$ python3 -q
>>> import numpy as np
>>> from numpy import linalg as LA
>>> np.set_printoptions(precision=3, suppress=True, linewidth=100, floatmode="fixed")
>>> tidy = lambda a: np.round(a, 3) + 0
>>> rng = np.random.default_rng(55)
>>> W0 = rng.normal(size=(19, 14))
>>> W0 = 10 * W0 / LA.norm(W0, axis=1, keepdims=True)
>>> tidy(W0)
array([[ 1.711, -6.045, -0.620,  2.945, -2.527,  0.108,  3.046, -2.373,  1.646,  3.857,  0.908,
         3.309, -0.281, -0.855],
       [ 1.283, -3.963,  3.055,  0.123, -3.560,  3.116,  1.864, -0.901, -1.728,  1.034, -4.343,
        -3.181,  3.550,  0.998],
       [ 2.657,  0.510,  3.655, -2.082,  2.689,  2.186,  2.663,  3.617, -0.486,  0.350,  4.530,
         3.007,  2.411, -2.657],
       [ 4.889,  1.537,  2.529, -3.727,  1.101, -5.150,  2.182,  0.368,  0.882, -2.006,  1.051,
        -0.044, -3.743,  0.949],
       [-0.200, -2.692,  2.203, -2.504, -1.303, -3.564, -3.206,  1.049,  4.928, -1.012, -0.323,
        -0.406,  2.277,  5.005],
       [ 1.154, -0.085,  2.657,  1.956, -0.257,  0.516, -1.747,  0.546, -2.983,  3.691,  3.675,
        -4.737, -4.690, -1.906],
       [-0.229,  2.868, -0.878,  2.747, -4.023, -0.715, -0.430, -2.755, -2.481,  1.599,  0.764,
         2.409, -5.295,  3.974],
       [ 3.979,  4.642, -0.124, -1.463,  1.264,  0.333,  2.083, -5.135, -0.777,  0.487, -2.270,
        -2.313,  3.916,  1.169],
       [-3.341,  5.708, -1.342, -3.090, -2.798, -2.135,  1.765, -0.218,  0.761, -1.725,  1.954,
        -2.635,  1.094, -3.721],
       [ 3.167,  2.093, -0.773,  0.571, -1.762, -1.254,  0.686,  3.164, -5.120, -1.015,  2.246,
        -3.536, -3.929,  3.046],
       [-1.429,  6.026,  2.761,  0.418, -0.247, -0.296, -0.660, -1.318, -4.329, -1.524,  1.082,
        -3.297, -3.605, -2.329],
       [ 4.087,  3.415,  1.517, -1.317,  2.426, -4.319,  1.760,  0.345,  5.617,  1.584, -1.046,
         0.612, -1.776,  1.078],
       [-0.969,  1.678,  2.175, -2.514,  3.191, -6.066, -2.858,  1.752,  1.761,  4.300, -0.491,
        -0.181,  1.851, -1.298],
       [ 1.702, -1.854, -1.326,  2.731,  1.800, -2.761,  4.330, -4.477,  1.324,  2.412, -1.425,
        -3.861, -3.146,  0.631],
       [ 3.868, -0.513, -4.057, -1.165, -3.712,  2.815,  1.193,  1.062, -4.538, -3.538, -2.690,
        -0.576, -0.563, -1.304],
       [ 2.777, -3.278,  3.228,  1.635, -2.769, -1.249,  5.502,  1.116, -3.609, -0.417, -1.097,
         1.942, -2.021,  2.333],
       [-1.041, -1.922,  3.189,  1.029, -5.436,  0.457, -0.075,  0.995,  3.587, -4.610,  1.898,
        -1.176,  2.506, -2.803],
       [ 0.429,  3.232, -0.058,  1.657, -5.472, -2.455, -2.259, -0.637, -0.545,  1.423, -2.426,
         4.084,  4.277, -1.398],
       [ 2.412,  6.111, -0.989,  0.876,  3.633,  3.963,  0.970, -0.153,  1.896, -0.128,  3.770,
        -0.428, -1.012, -2.488]])
>>> q, V = LA.qr(W0[:, :6])[0], LA.qr(W0[:, 6:])[0]
>>> sv = LA.svd(q.T @ V, compute_uv=False)
>>> tidy(sv)
array([0.864, 0.765, 0.664, 0.554, 0.239, 0.114])
>>> tidy(np.degrees(np.arccos(sv.clip(0, 1))))
array([30.267, 40.059, 48.375, 56.332, 76.156, 83.444])
>>> tidy(W0[6] @ W0[1])
np.float64(-20.106)
>>> tidy(LA.norm(W0[6], 1)), tidy(LA.norm(W0[6], np.inf))
(np.float64(31.167), np.float64(5.295))
>>> LA.norm(W0, axis=1).argmax()
np.int64(1)
>>> tidy(LA.norm(W0[6] - W0[1]))
np.float64(15.499)
>>> tidy(LA.norm(W0, 1)), tidy(LA.norm(W0, np.inf))
(np.float64(58.173), np.float64(33.778))
>>> x = np.array([-7, -1, -9, -8, -6, 1, 2, -9, -4, 4, 9, 3, -1, -6])
>>> rhs = W0 @ x
>>> tidy(LA.solve(W0.T @ W0, W0.T @ rhs))
array([-7.000, -1.000, -9.000, -8.000, -6.000,  1.000,  2.000, -9.000, -4.000,  4.000,  9.000,
        3.000, -1.000, -6.000])
>>> tidy(LA.lstsq(W0, rhs)[0])
array([-7.000, -1.000, -9.000, -8.000, -6.000,  1.000,  2.000, -9.000, -4.000,  4.000,  9.000,
        3.000, -1.000, -6.000])
>>> rhs = rhs + 0.1 * rng.normal(size=19)
>>> tidy(rhs)
array([ 51.340, -44.345,  -9.979, -43.526, -67.536,   7.839,  43.885,  -9.783,  95.591, -27.936,
        16.150, -82.087, -29.902,  -5.220,  23.476, -45.273,  -8.637,  15.102,   5.044])
>>> c, *_ = LA.lstsq(W0, rhs)
>>> [round(float(LA.norm(LA.solve(W0.T @ W0 + lam * np.eye(14), W0.T @ rhs))), 2) for lam in (0, 1, 10, 100)]
[21.82, 21.11, 17.0, 8.43]
>>> A = np.load("w.npy")
>>> A
array([[0, 1, 9, 8, 3, 4, 1, 7, 2],
       [0, 0, 9, 0, 0, 2, 8, 3, 1],
       [0, 0, 0, 2, 1, 8, 5, 4, 3],
       [0, 0, 0, 0, 9, 2, 7, 8, 6],
       [0, 0, 0, 0, 0, 8, 2, 2, 1],
       [0, 0, 0, 0, 0, 0, 4, 1, 2],
       [0, 0, 0, 0, 0, 0, 0, 2, 9],
       [0, 0, 0, 0, 0, 0, 0, 0, 8],
       [0, 0, 0, 0, 0, 0, 0, 0, 0]])
>>> # null space of dimension 1
>>> blk = W0.reshape(19, 2, -1)
>>> tidy(np.swapaxes(blk, 1, 2)[2])
array([[ 2.657,  3.617],
       [ 0.510, -0.486],
       [ 3.655,  0.350],
       [-2.082,  4.530],
       [ 2.689,  3.007],
       [ 2.186,  2.411],
       [ 2.663, -2.657]])
>>> np.einsum("ihd,jhd->hij", blk, blk).shape
(2, 19, 19)
>>> tidy(blk[:, 0])
array([[ 1.711, -6.045, -0.620,  2.945, -2.527,  0.108,  3.046],
       [ 1.283, -3.963,  3.055,  0.123, -3.560,  3.116,  1.864],
       [ 2.657,  0.510,  3.655, -2.082,  2.689,  2.186,  2.663],
       [ 4.889,  1.537,  2.529, -3.727,  1.101, -5.150,  2.182],
       [-0.200, -2.692,  2.203, -2.504, -1.303, -3.564, -3.206],
       [ 1.154, -0.085,  2.657,  1.956, -0.257,  0.516, -1.747],
       [-0.229,  2.868, -0.878,  2.747, -4.023, -0.715, -0.430],
       [ 3.979,  4.642, -0.124, -1.463,  1.264,  0.333,  2.083],
       [-3.341,  5.708, -1.342, -3.090, -2.798, -2.135,  1.765],
       [ 3.167,  2.093, -0.773,  0.571, -1.762, -1.254,  0.686],
       [-1.429,  6.026,  2.761,  0.418, -0.247, -0.296, -0.660],
       [ 4.087,  3.415,  1.517, -1.317,  2.426, -4.319,  1.760],
       [-0.969,  1.678,  2.175, -2.514,  3.191, -6.066, -2.858],
       [ 1.702, -1.854, -1.326,  2.731,  1.800, -2.761,  4.330],
       [ 3.868, -0.513, -4.057, -1.165, -3.712,  2.815,  1.193],
       [ 2.777, -3.278,  3.228,  1.635, -2.769, -1.249,  5.502],
       [-1.041, -1.922,  3.189,  1.029, -5.436,  0.457, -0.075],
       [ 0.429,  3.232, -0.058,  1.657, -5.472, -2.455, -2.259],
       [ 2.412,  6.111, -0.989,  0.876,  3.633,  3.963,  0.970]])
>>> W = np.array([[-1, 2, 0],
...     [-2, -2, -2],
...     [2, 1, 0],
...     [1, -1, -1],
...     [2, 2, 0],
...     [2, 1, -1],
...     [0, 0, 2],
...     [1, 1, -1],
...     [1, -2, -2],
...     [-1, 2, -1],
...     [-2, 2, -1],
...     [0, 1, -2],
...     [1, 2, -1],
...     [2, -1, -2]])
>>> c = np.array([5, 5, 3])
>>> hid = np.maximum(W0 @ W + c, 0)
>>> LA.matrix_rank(hid)
np.int64(3)
>>> (hid > 0).astype(int)
array([[1, 1, 1],
       [1, 1, 1],
       [1, 1, 0],
       [0, 1, 1],
       [1, 0, 0],
       [0, 1, 1],
       [0, 0, 0],
       [0, 1, 1],
       [0, 0, 1],
       [0, 1, 1],
       [0, 0, 1],
       [0, 0, 0],
       [0, 1, 0],
       [1, 0, 1],
       [0, 1, 1],
       [1, 1, 1],
       [1, 0, 1],
       [0, 0, 0],
       [0, 1, 0]])
>>> Z = np.array([[0, -2], [-2, -1], [-3, -2]])
>>> (hid @ Z).round(6).argmax(axis=1)
array([1, 0, 1, 1, 0, 1, 0, 1, 1, 1, 1, 0, 1, 1, 1, 1, 0, 0, 1])
>>> lab = rng.permutation(9)
>>> lab
array([5, 2, 7, 1, 3, 8, 6, 0, 4])
>>> out = A[lab][:, lab]
>>> out
array([[0, 0, 1, 0, 0, 2, 4, 0, 0],
       [8, 0, 4, 0, 2, 3, 5, 0, 1],
       [0, 0, 0, 0, 0, 8, 0, 0, 0],
       [2, 9, 3, 0, 0, 1, 8, 0, 0],
       [2, 0, 8, 0, 0, 6, 7, 0, 9],
       [0, 0, 0, 0, 0, 0, 0, 0, 0],
       [0, 0, 2, 0, 0, 9, 0, 0, 0],
       [4, 9, 7, 1, 8, 2, 1, 0, 3],
       [8, 0, 2, 0, 0, 1, 2, 0, 0]])
>>> tidy(np.sort(np.abs(LA.eigvals(out))))
array([0.000, 0.000, 0.000, 0.000, 0.000, 0.000, 0.000, 0.000, 0.000])
>>> np.trace(out)
np.int64(0)
>>> out = np.array([[3, 0, 3, 2],
...     [-3, 3, -2, 2],
...     [1, 1, 3, -2],
...     [2, 2, -3, -2],
...     [3, -1, -3, -1],
...     [-3, 0, 1, 1]])
>>> Z = np.array([[0, 0, 3, 0, -2, 0, 0],
...     [2, -1, -2, 2, -3, 3, 1],
...     [1, 2, 2, 2, 1, -1, 3],
...     [2, -1, -2, 2, 2, 0, -1]])
>>> X = out @ Z + 0.3 * rng.normal(size=(6, 7))
>>> tidy(X)
array([[  7.522,   3.824,  10.574,   9.822,   0.961,  -2.684,   6.397],
       [  7.920,  -8.615, -22.873,   5.745,  -0.603,  11.032,  -5.030],
       [  1.023,   6.849,  11.300,   4.352,  -5.924,   0.233,  12.024],
       [ -3.090,  -5.951,  -0.095,  -6.009, -17.030,   9.458,  -5.494],
       [ -7.122,  -3.768,   6.791, -10.055,  -7.993,  -0.035,  -8.956],
       [  2.762,   0.854,  -9.329,   3.873,   8.745,  -1.501,   1.946]])
>>> Uu, sv, Vh = LA.svd(X)
>>> tidy(sv)
array([35.087, 30.709, 18.637,  7.845,  0.452,  0.048])
>>> out = Uu[:, :4] @ np.diag(sv[:4]) @ Vh[:4]
>>> tidy(LA.norm(X - out) / LA.norm(X))
np.float64(0.009)
>>> tidy(np.abs(X - out).max())
np.float64(0.29)
>>> Uu, sv, Vh = LA.svd(X, full_matrices=False)
>>> tidy(sv / sv[0])
array([1.000, 0.875, 0.531, 0.224, 0.013, 0.001])
>>> np.allclose(Uu * sv @ Vh, X)
True
>>> Uu.shape, sv.shape, Vh.shape
((6, 6), (6,), (6, 7))
>>> tidy(np.sqrt((sv ** 2).sum())), tidy(LA.norm(X))
(np.float64(50.825), np.float64(50.825))
>>> tidy(Uu.T @ X @ Vh.T)
array([[35.087,  0.000,  0.000,  0.000,  0.000,  0.000],
       [ 0.000, 30.709,  0.000,  0.000,  0.000,  0.000],
       [ 0.000,  0.000, 18.637,  0.000,  0.000,  0.000],
       [ 0.000,  0.000,  0.000,  7.845,  0.000,  0.000],
       [ 0.000,  0.000,  0.000,  0.000,  0.452,  0.000],
       [ 0.000,  0.000,  0.000,  0.000,  0.000,  0.048]])
>>> tidy(np.cumsum(sv ** 2) / np.sum(sv ** 2))
array([0.477, 0.842, 0.976, 1.000, 1.000, 1.000])
>>> (sv > 1e-8).sum()
np.int64(6)
>>> blk = np.stack([X, -1 * X, X[::-1]])
>>> tidy(np.einsum("bij,cij->bc", blk, blk))
array([[ 2583.209, -2583.209,  -466.718],
       [-2583.209,  2583.209,   466.718],
       [ -466.718,   466.718,  2583.209]])
>>> feats = np.load("arr.npy")
>>> feats
array([[ -3,  -2,  -1,   0,   1,   2,   3,   4,   5,   6,   7,   8],
       [  9,  10,  11,  12,  13,  14,  15,  16,  17,  18,  19,  20],
       [ 21,  22,  23,  24,  25,  26,  27,  28,  29,  30,  31,  32],
       [ 33,  34,  35,  36,  37,  38,  39,  40,  41,  42,  43,  44],
       [ 45,  46,  47,  48,  49,  50,  51,  52,  53,  54,  55,  56],
       [ 57,  58,  59,  60,  61,  62,  63,  64,  65,  66,  67,  68],
       [ 69,  70,  71,  72,  73,  74,  75,  76,  77,  78,  79,  80],
       [ 81,  82,  83,  84,  85,  86,  87,  88,  89,  90,  91,  92],
       [ 93,  94,  95,  96,  97,  98,  99, 100, 101, 102, 103, 104],
       [105, 106, 107, 108, 109, 110, 111, 112, 113, 114, 115, 116],
       [117, 118, 119, 120, 121, 122, 123, 124, 125, 126, 127, 128],
       [129, 130, 131, 132, 133, 134, 135, 136, 137, 138, 139, 140],
       [141, 142, 143, 144, 145, 146, 147, 148, 149, 150, 151, 152],
       [153, 154, 155, 156, 157, 158, 159, 160, 161, 162, 163, 164],
       [165, 166, 167, 168, 169, 170, 171, 172, 173, 174, 175, 176],
       [177, 178, 179, 180, 181, 182, 183, 184, 185, 186, 187, 188]])
>>> rank = LA.matrix_rank(feats)
>>> rank
np.int64(2)
>>> ns = LA.svd(feats)[2][rank:].T
>>> LA.matrix_rank(feats.T @ feats), LA.matrix_rank(feats @ feats.T)
(np.int64(2), np.int64(2))
>>> ns.shape
(12, 10)
>>> [int(LA.matrix_rank(feats[:, :j + 1])) for j in range(12)]
[1, 2, 2, 2, 2, 2, 2, 2, 2, 2, 2, 2]
>>> [int(LA.matrix_rank(np.delete(feats, i, axis=0))) for i in range(16)]
[2, 2, 2, 2, 2, 2, 2, 2, 2, 2, 2, 2, 2, 2, 2, 2]
>>> np.allclose(feats @ ns, 0)
True
>>> Uu, sv, Vh = LA.svd(feats)
>>> V = Vh[:(sv > 1e-8).sum()]
>>> x = feats[6] + -1 * feats[13] + rng.integers(2) * np.eye(12)[9]
>>> x
array([-84.000, -84.000, -84.000, -84.000, -84.000, -84.000, -84.000, -84.000, -84.000, -84.000,
       -84.000, -84.000])
>>> tidy(LA.norm(x - V.T @ V @ x))
np.float64(0.0)
>>> tidy(np.diag(V.T @ V))
array([0.295, 0.225, 0.169, 0.127, 0.099, 0.085, 0.085, 0.099, 0.127, 0.169, 0.225, 0.295])
>>> Uu, sv, Vh = LA.svd(feats)
>>> tidy(sv)
array([1493.990,   24.541,    0.000,    0.000,    0.000,    0.000,    0.000,    0.000,    0.000,
          0.000,    0.000,    0.000])
>>> out = Uu[:, :2] @ np.diag(sv[:2]) @ Vh[:2]
>>> tidy(np.abs(feats - out).max())
np.float64(0.0)
>>> LA.matrix_rank(out)
np.int64(2)
>>> x = np.array([2, -2, -3, -1, 3, 3, -3])
>>> tidy(X @ x)
array([ -58.508,  142.320, -103.047,    5.784,  -14.244,   43.826])
>>> tidy(np.einsum("ij,j->i", X, x))
array([ -58.508,  142.320, -103.047,    5.784,  -14.244,   43.826])
>>> tidy(X @ np.eye(7)[4])
array([  0.961,  -0.603,  -5.924, -17.030,  -7.993,   8.745])
>>> np.sign((X @ x).round(6))
array([-1.000,  1.000, -1.000,  1.000, -1.000,  1.000])
>>> tidy(X @ (2 * x))
array([-117.017,  284.641, -206.094,   11.567,  -28.488,   87.652])
